$ python -q
>>> import numpy as np
>>> np.set_printoptions(precision=4, suppress=True, linewidth=140, legacy="1.25")
>>> A = np.load("arr.npy")
>>> A
array([[ 6, -1, -3, -3, -4,  2, -6, -2,  2, -3],
       [-1, -2,  4, -1,  2,  5,  1,  2, -2,  0],
       [-3,  4,  6,  0,  5,  3, -2,  2, -3,  5],
       [-3, -1,  0, -6, -2, -3,  3,  1, -3,  1],
       [-4,  2,  5, -2, -6,  4,  4,  0,  3,  1],
       [ 2,  5,  3, -3,  4,  2,  3,  0, -4,  2],
       [-6,  1, -2,  3,  4,  3,  2,  5,  0, -3],
       [-2,  2,  2,  1,  0,  0,  5, -6, -1, -1],
       [ 2, -2, -3, -3,  3, -4,  0, -1,  4, -4],
       [-3,  0,  5,  1,  1,  2, -3, -1, -4,  4]])
>>> # symmetric
>>> np.linalg.cond(A) > 100
True
>>> np.abs(np.linalg.svd(A)[2][-1])
array([0.1031, 0.1937, 0.5106, 0.1587, 0.1818, 0.3777, 0.1279, 0.2618, 0.2195, 0.5977])
>>> print(np.argsort(-np.linalg.norm(A, axis=0).round(6), kind="stable")[:3])
[2 0 4]
>>> np.round(np.linalg.norm(A, 2) / np.linalg.norm(A), 4)
0.6199
>>> round(np.linalg.eigvalsh(A).min(), 4)
-12.288
>>> ev, V = np.linalg.eigh(A)
>>> print(ev)
[-12.288  -10.283   -8.3921  -5.4044  -3.929   -0.1242   5.0788   7.8731  12.043   19.4259]
>>> M2 = np.array([[0], [1], [2]])
>>> cent = np.array([[1, 3, 0, 2, 1, 0, 2]])
>>> data = M2 @ cent
>>> data
array([[0, 0, 0, 0, 0, 0, 0],
       [1, 3, 0, 2, 1, 0, 2],
       [2, 6, 0, 4, 2, 0, 4]])
>>> round(np.linalg.norm(data, 2) / np.linalg.norm(data), 4)
1.0
>>> print(np.unique(data.round(6), axis=0).shape)
(3, 7)
>>> Uu, sig, Vh = np.linalg.svd(data)
>>> V = Vh[:(sig > 1e-8).sum()]
>>> rng = np.random.default_rng(8505)
>>> x = data[1] + 4 * data[0] + rng.integers(2) * np.eye(7)[6]
>>> print(x)
[1. 3. 0. 2. 1. 0. 3.]
>>> np.allclose(V.T @ V @ x, x)
False
>>> np.diag(V.T @ V)
array([0.0526, 0.4737, 0.    , 0.2105, 0.0526, 0.    , 0.2105])
>>> r = np.linalg.matrix_rank(data)
>>> print(r)
1
>>> ns = np.linalg.svd(data)[2][r:].T
>>> np.allclose(data @ ns, 0)
True
>>> [int(np.linalg.matrix_rank(data[:, :j + 1])) for j in range(7)]
[1, 1, 1, 1, 1, 1, 1]
>>> np.round(data @ ns, 4) + 0
array([[0., 0., 0., 0., 0., 0.],
       [0., 0., 0., 0., 0., 0.],
       [0., 0., 0., 0., 0., 0.]])
>>> print([int(np.linalg.matrix_rank(np.delete(data, i, axis=0))) for i in range(3)])
[1, 1, 1]
>>> ns.shape
(7, 6)
>>> print([int(np.linalg.matrix_rank(data[:i])) for i in range(1, len(data) + 1)])
[0, 1, 1]
>>> print(np.round(ns @ ns.T, 4) + 0)
[[ 0.9474 -0.1579  0.     -0.1053 -0.0526  0.     -0.1053]
 [-0.1579  0.5263  0.     -0.3158 -0.1579  0.     -0.3158]
 [ 0.      0.      1.      0.      0.      0.      0.    ]
 [-0.1053 -0.3158  0.      0.7895 -0.1053  0.     -0.2105]
 [-0.0526 -0.1579  0.     -0.1053  0.9474  0.     -0.1053]
 [ 0.      0.      0.      0.      0.      1.      0.    ]
 [-0.1053 -0.3158  0.     -0.2105 -0.1053  0.      0.7895]]
>>> r0 = np.array([0, 1, 2, 1, 2, 1, 1])
>>> M = np.outer(rng.normal(size=38), r0) + 0.3 * rng.normal(size=(38, 7))
>>> M
array([[-0.2087,  0.4612,  0.4934,  0.2129,  0.3753,  0.4881,  0.2534],
       [-0.1401, -2.0127, -4.7402, -2.5058, -4.2725, -2.1076, -2.3741],
       [-0.1523,  0.7716,  0.845 ,  0.5844,  1.3254,  0.9912,  0.3962],
       [-0.087 , -0.0115,  0.8   ,  0.1388, -0.0893,  0.2438,  0.1112],
       [-0.0169,  2.1791,  3.605 ,  1.9506,  3.0019,  2.0229,  1.7105],
       [-0.0919,  1.3532,  3.1591,  0.9976,  2.7912,  1.1668,  1.4262],
       [ 0.1219, -1.0333, -1.6546, -0.8097, -1.32  , -1.4067, -1.3637],
       [-0.2019, -2.2195, -4.6177, -2.4406, -3.9792, -2.2384, -2.3025],
       [-0.2144, -1.275 , -1.5741, -1.58  , -2.5219, -1.037 , -1.5212],
       [-0.232 ,  0.7513,  2.3528,  1.1732,  1.9559,  0.9509,  1.3371],
       [-0.3676, -1.9788, -3.9597, -1.7669, -4.0033, -1.9543, -1.5782],
       [-0.0015,  0.4699,  0.6969,  0.3943,  0.8959,  0.0939,  0.261 ],
       [-0.0261, -0.28  , -0.8729, -0.004 , -1.2672, -0.2174, -0.6264],
       [-0.1047, -1.6814, -2.3216, -1.0061, -2.1372, -0.7192, -0.4814],
       [-0.3204,  0.1637, -1.0747,  0.2559, -0.3541, -0.257 , -0.0114],
       [ 0.3726,  0.7866,  0.8182,  0.2182,  0.9068,  0.6615,  0.4208],
       [ 0.151 ,  0.2946,  0.9869,  0.8665,  2.0032,  0.5997,  0.2834],
       [-0.2984, -1.8363, -4.0979, -2.1397, -4.1622, -1.8509, -1.8416],
       [ 0.1134, -1.384 , -2.7534, -1.4987, -3.0144, -1.4934, -1.3404],
       [-0.2442,  0.7802,  1.2954,  0.3332,  1.2986,  0.7158,  0.6998],
       [-0.3096, -0.457 ,  0.1683, -0.1549,  0.1562,  0.0348, -0.0742],
       [-0.1696,  0.0909,  0.0094,  0.6061,  0.404 , -0.2633,  0.446 ],
       [-0.3865,  1.5996,  2.7499,  1.6115,  2.5075,  1.7059,  1.2908],
       [ 0.0541, -0.5265, -0.9019, -1.049 , -0.6203, -0.6197, -0.5505],
       [ 0.0308,  2.8156,  5.3749,  2.5358,  5.0328,  2.4635,  2.4833],
       [-0.5321,  0.9999,  2.1545,  0.9491,  2.543 ,  0.7539,  1.6237],
       [-0.1546, -0.9023, -1.7548, -1.1315, -1.515 , -0.5337, -0.8263],
       [ 0.1874,  1.4331,  2.8755,  1.426 ,  3.038 ,  0.9536,  2.0388],
       [ 0.1583,  0.2189,  0.1481, -0.3219, -0.0773,  0.3487,  0.3809],
       [ 0.1202,  0.3048, -0.4649,  0.3726,  0.3159, -0.4263,  0.1428],
       [-0.0665,  1.4321,  1.5403,  0.4636,  2.4127,  0.766 ,  1.2586],
       [ 0.0576,  0.9152,  1.5839,  1.2656,  1.2044,  0.9856,  0.498 ],
       [ 0.0483,  1.3128,  1.6784,  1.0657,  1.5199,  0.8256,  0.4817],
       [ 0.0069, -2.0271, -4.5068, -1.8222, -4.1513, -2.1971, -1.8368],
       [ 0.1837,  0.8802,  2.4815,  1.4479,  2.666 ,  1.6536,  0.8958],
       [-0.1458, -0.7596, -1.7537, -0.5513, -1.6513, -0.557 , -1.1097],
       [-0.2928, -1.9456, -3.7373, -1.6937, -3.4118, -1.802 , -1.2914],
       [-0.2002,  0.5371,  1.1777,  1.0447,  1.3996,  0.3756,  0.6393]])
>>> np.linalg.cond(M) > 100
False
>>> round(float(np.linalg.norm(M, 2) / np.linalg.norm(M)), 4)
0.9875
>>> [round(float(x), 4) for x in np.linalg.svd(M, compute_uv=False)[:3]]
[26.0673, 2.1727, 1.9592]
